$ ipython --no-banner

In [1]: import numpy as np

In [2]: np.set_printoptions(suppress=True, linewidth=200)

In [3]: def rd(a):
   ...:     return np.round(a, 2) + 0
   ...: 

In [4]: A = np.load("test5.npy")

In [5]: rd(A)
Out[5]: 
array([[-0.1 ,  0.96, -0.25],
       [-0.48,  0.18,  0.86],
       [ 0.87,  0.21,  0.45]])

In [6]: O, evecs = np.linalg.qr(A[:, :1])[0], np.linalg.qr(A[:, 1:])[0]

In [7]: sig = np.linalg.svd(O.T @ evecs, compute_uv=False)

In [8]: (sig > 0.9).sum()
Out[8]: np.int64(0)

In [9]: rd(sig)
Out[9]: array([0.])

In [10]: r0 = np.array([1, -2, 3])

In [11]: other = A + np.outer(r0, np.eye(3)[1])

In [12]: np.linalg.matrix_rank(other - A)
Out[12]: np.int64(1)

In [13]: rd(np.linalg.det(other) / np.linalg.det(A)), rd(1 + np.linalg.solve(A, r0)[1])
Out[13]: (np.float64(2.22), np.float64(2.22))

In [14]: other = np.array([[0, -3, -2], [1, 3, 1], [3, -2, 0]])

In [15]: np.linalg.matrix_rank(np.vstack([A, other.T]))
Out[15]: np.int64(3)

In [16]: np.linalg.matrix_rank(A @ other)
Out[16]: np.int64(3)

In [17]: rd(np.einsum("ij->j", A))
Out[17]: array([0.29, 1.34, 1.05])

In [18]: rd(A @ other)
Out[18]: 
array([[ 0.2 ,  3.68,  1.16],
       [ 2.75,  0.27,  1.14],
       [ 1.55, -2.89, -1.53]])

In [19]: hat = np.triu(np.array([[3, 2, 3], [2, 1, 2], [0, 2, 1]]), 1) + np.eye(3)

In [20]: other = hat @ A @ np.linalg.inv(hat)

In [21]: np.linalg.matrix_rank(other)
Out[21]: np.int64(3)

In [22]: rd(np.linalg.det(other))
Out[22]: np.float64(1.0)

In [23]: rd(np.poly(other))
Out[23]: array([ 1.  , -0.53,  0.53, -1.  ])

In [24]: rd(other)
Out[24]: 
array([[ 1.55, -1.16,  0.49],
       [ 1.26, -1.93,  1.83],
       [ 0.87, -1.53,  0.91]])

In [25]: O = other.astype(float).copy()

In [26]: for j in range(3):
    ...:     O[:, j] -= O[:, :j] @ (O[:, :j].T @ O[:, j])
    ...:     O[:, j] /= np.linalg.norm(O[:, j])
    ...: 

In [27]: rd(O.T @ O)
Out[27]: 
array([[1., 0., 0.],
       [0., 1., 0.],
       [0., 0., 1.]])

In [28]: data = np.load("m.npy")

In [29]: data
Out[29]: 
array([[1, 0, 0, 0, 0],
       [1, 2, 0, 0, 0],
       [1, 1, 1, 0, 0],
       [3, 2, 0, 2, 0],
       [0, 2, 2, 1, 0]])

In [30]: # triangular

In [31]: np.allclose(data @ data.T, data.T @ data)
Out[31]: False

In [32]: np.trace(data)
Out[32]: np.int64(6)

In [33]: rd(np.abs(np.linalg.eigvals(data)).max())
Out[33]: np.float64(2.0)

In [34]: np.allclose(data[:-1].T @ np.linalg.lstsq(data[:-1].T, data[-1])[0], data[-1])
Out[34]: True

In [35]: np.unique(data.round(6), axis=0).shape
Out[35]: (5, 5)

In [36]: rd(data @ np.linalg.pinv(data) @ data)
Out[36]: 
array([[1., 0., 0., 0., 0.],
       [1., 2., 0., 0., 0.],
       [1., 1., 1., 0., 0.],
       [3., 2., 0., 2., 0.],
       [0., 2., 2., 1., 0.]])

In [37]: vec = np.array([0, 2, 1, 1, 0])

In [38]: h = np.maximum(data @ vec, 0)

In [39]: rd(np.tanh(data @ vec))
Out[39]: array([0., 1., 1., 1., 1.])

In [40]: data.T @ h
Out[40]: array([25, 37, 17, 19,  0])

In [41]: data * (h > 1e-9)[:, None]
Out[41]: 
array([[0, 0, 0, 0, 0],
       [1, 2, 0, 0, 0],
       [1, 1, 1, 0, 0],
       [3, 2, 0, 2, 0],
       [0, 2, 2, 1, 0]])

In [42]: np.maximum(data @ vec, 0) - np.maximum(-data @ vec, 0)
Out[42]: array([0, 4, 3, 6, 7])

In [43]: hat = np.triu(np.array([[1, -1, 0, -3, -3],
    ...:     [2, -3, -3, 3, -3],
    ...:     [0, 1, -2, 1, -2],
    ...:     [1, -2, -2, -3, 3],
    ...:     [-2, 0, 3, 1, -2]]), 1) + np.eye(5)

In [44]: other = hat @ data @ np.linalg.inv(hat)

In [45]: rd(np.poly(other))
Out[45]: array([  1.,  -6.,  13., -12.,   4.,   0.])

In [46]: np.trace(other), np.trace(data)
Out[46]: (np.float64(6.0), np.int64(6))

In [47]: J = np.load("dump.npy")

In [48]: J
Out[48]: 
array([[2, 2, 1],
       [1, 3, 1],
       [1, 3, 2]])

In [49]: vec = np.array([0, -3, 1])

In [50]: target = J @ vec

In [51]: target
Out[51]: array([-5, -8, -7])

In [52]: rd(np.linalg.solve(J, J[:, 1]))
Out[52]: array([0., 1., 0.])

In [53]: rd(np.linalg.solve(J, target + J[:, 0]))
Out[53]: array([ 1., -3.,  1.])

In [54]: J.sum(axis=1)
Out[54]: array([5, 5, 6])

In [55]: rd(J.mean(axis=0))
Out[55]: array([1.33, 2.67, 1.33])

In [56]: J[3]
IndexError: index 3 is out of bounds for axis 0 with size 3


In [57]: J.shape
Out[57]: (3, 3)

In [58]: np.unravel_index(np.abs(J).argmax(), J.shape)
Out[58]: (np.int64(1), np.int64(1))

In [59]: J - J[0]
Out[59]: 
array([[ 0,  0,  0],
       [-1,  1,  0],
       [-1,  1,  1]])

In [60]: rd(np.linalg.norm(J))
Out[60]: np.float64(5.83)

In [61]: C2 = J.T @ J

In [62]: np.trace(C2), (J ** 2).sum()
Out[62]: (np.int64(34), np.int64(34))

In [63]: rd(np.linalg.eigvalsh(C2)[::-1])
Out[63]: array([32.35,  1.26,  0.39])

In [64]: rd(np.linalg.svd(J, compute_uv=False) ** 2)
Out[64]: array([32.35,  1.26,  0.39])

In [65]: C2
Out[65]: 
array([[ 6, 10,  5],
       [10, 22, 11],
       [ 5, 11,  6]])

In [66]: (J @ J.T).shape
Out[66]: (3, 3)

In [67]: other = J / np.sqrt((J ** 2).mean(axis=1, keepdims=True))

In [68]: rd(J - J.mean(axis=1, keepdims=True))
Out[68]: 
array([[ 0.33,  0.33, -0.67],
       [-0.67,  1.33, -0.67],
       [-1.  ,  1.  ,  0.  ]])

In [69]: rd(other[1])
Out[69]: array([0.52, 1.57, 0.52])

In [70]: np.linalg.matrix_rank(other) == np.linalg.matrix_rank(J)
Out[70]: np.True_

In [71]: rng = np.random.default_rng(960545)

In [72]: z = rng.permutation(3)

In [73]: z
Out[73]: array([2, 1, 0])

In [74]: other = J[z][:, z]

In [75]: np.diag(other)
Out[75]: array([2, 3, 2])

In [76]: np.trace(other)
Out[76]: np.int64(7)

In [77]: W0 = np.load("layer18.npy")

In [78]: W0
Out[78]: 
array([[121,  91,  79,  38,  98,  93],
       [ 91,  97,  83,  41,  87,  62],
       [ 79,  83,  83,  36,  81,  59],
       [ 38,  41,  36,  46,  38,  35],
       [ 98,  87,  81,  38,  94,  72],
       [ 93,  62,  59,  35,  72,  84]])

In [79]: O, evecs = np.linalg.qr(W0[:, :4])[0], np.linalg.qr(W0[:, 4:])[0]

In [80]: sig = np.linalg.svd(O.T @ evecs, compute_uv=False)

In [81]: (sig > 0.9).sum()
Out[81]: np.int64(2)

In [82]: rd(sig)
Out[82]: array([1.  , 0.96])

In [83]: z = rng.permutation(6)

In [84]: z
Out[84]: array([1, 0, 3, 2, 4, 5])

In [85]: other = W0[z][:, z]

In [86]: other
Out[86]: 
array([[ 97,  91,  41,  83,  87,  62],
       [ 91, 121,  38,  79,  98,  93],
       [ 41,  38,  46,  36,  38,  35],
       [ 83,  79,  36,  83,  81,  59],
       [ 87,  98,  38,  81,  94,  72],
       [ 62,  93,  35,  59,  72,  84]])

In [87]: np.trace(other)
Out[87]: np.int64(525)

In [88]: rd(np.sort(np.abs(np.linalg.eigvals(other))))
Out[88]: array([  1.06,   5.65,   9.36,  28.73,  40.74, 439.46])

In [89]: feats = np.load("out14.npy")

In [90]: feats
Out[90]: 
array([[0, 0, 0, 0, 0, 0, 0],
       [0, 0, 0, 2, 0, 0, 0],
       [2, 0, 0, 0, 0, 0, 0],
       [0, 0, 0, 0, 0, 0, 0],
       [0, 0, 0, 0, 0, 0, 0],
       [0, 3, 0, 0, 0, 0, 0],
       [0, 0, 0, 0, 0, 0, 3]])

In [91]: rank = np.linalg.matrix_rank(feats)

In [92]: rank
Out[92]: np.int64(4)

In [93]: null = np.linalg.svd(feats)[2][rank:].T

In [94]: [int(np.linalg.matrix_rank(feats[:, :j + 1])) for j in range(7)]
Out[94]: [1, 2, 2, 3, 3, 3, 4]

In [95]: np.allclose(feats @ null, 0)
Out[95]: True

In [96]: [int(np.linalg.matrix_rank(np.delete(feats, i, axis=0))) for i in range(7)]
Out[96]: [4, 3, 3, 4, 4, 3, 3]

In [97]: feats @ null
Out[97]: 
array([[0., 0., 0.],
       [0., 0., 0.],
       [0., 0., 0.],
       [0., 0., 0.],
       [0., 0., 0.],
       [0., 0., 0.],
       [0., 0., 0.]])

In [98]: np.linalg.matrix_rank(feats.T @ feats), np.linalg.matrix_rank(feats @ feats.T)
Out[98]: (np.int64(4), np.int64(4))

In [99]: [int(np.linalg.matrix_rank(feats[:i])) for i in range(1, len(feats) + 1)]
Out[99]: [0, 1, 2, 2, 2, 3, 4]
